% python3 -q
>>> import numpy as np
>>> import numpy.linalg as la
>>> np.set_printoptions(precision=3, suppress=True, linewidth=120)
>>> M = np.load("data.npy")
>>> print(M)
[[ 1  1  1  1  1  1  1  1]
 [ 1 -1  1 -1 -1  1 -1  1]
 [ 1  1 -1 -1  1  1 -1 -1]
 [ 1 -1  1 -1  1 -1  1 -1]]
>>> Uu, sig, Vh = la.svd(M, full_matrices=False)
>>> print(sig / sig[0])
[1. 1. 1. 1.]
>>> print(Uu.shape, sig.shape, Vh.shape)
(4, 4) (4,) (4, 8)
>>> print(np.round(np.sqrt((sig ** 2).sum()), 3), round(float(la.norm(M)), 3))
5.657 5.657
>>> print(np.allclose(Uu * sig @ Vh, M))
True
>>> print(np.cumsum(sig ** 2) / np.sum(sig ** 2))
[0.25 0.5  0.75 1.  ]
>>> print(np.round(Vh @ Vh.T, 3) + 0)
[[1. 0. 0. 0.]
 [0. 1. 0. 0.]
 [0. 0. 1. 0.]
 [0. 0. 0. 1.]]
>>> feats = np.loadtxt("w.csv", delimiter=",")
>>> print(feats)
[[ 3.  0.]
 [-2. -2.]]
>>> # triangular: eigenvalues sit on the diagonal
>>> u = np.array([3, 3])
>>> Y = feats + np.outer(u, np.eye(2)[1])
>>> print(la.matrix_rank(Y - feats))
1
>>> print(la.matrix_rank(la.inv(Y) - la.inv(feats), tol=1e-8))
1
>>> print((feats - feats.T) / 2)
[[ 0.  1.]
 [-1.  0.]]
>>> print(np.sort(np.abs(la.eigvals(feats))))
[2. 3.]
>>> feats.inv()
Traceback (most recent call last):
  File "<python-input-21>", line 1, in <module>
    feats.inv()
    ^^^^^^^^^
AttributeError: 'numpy.ndarray' object has no attribute 'inv'
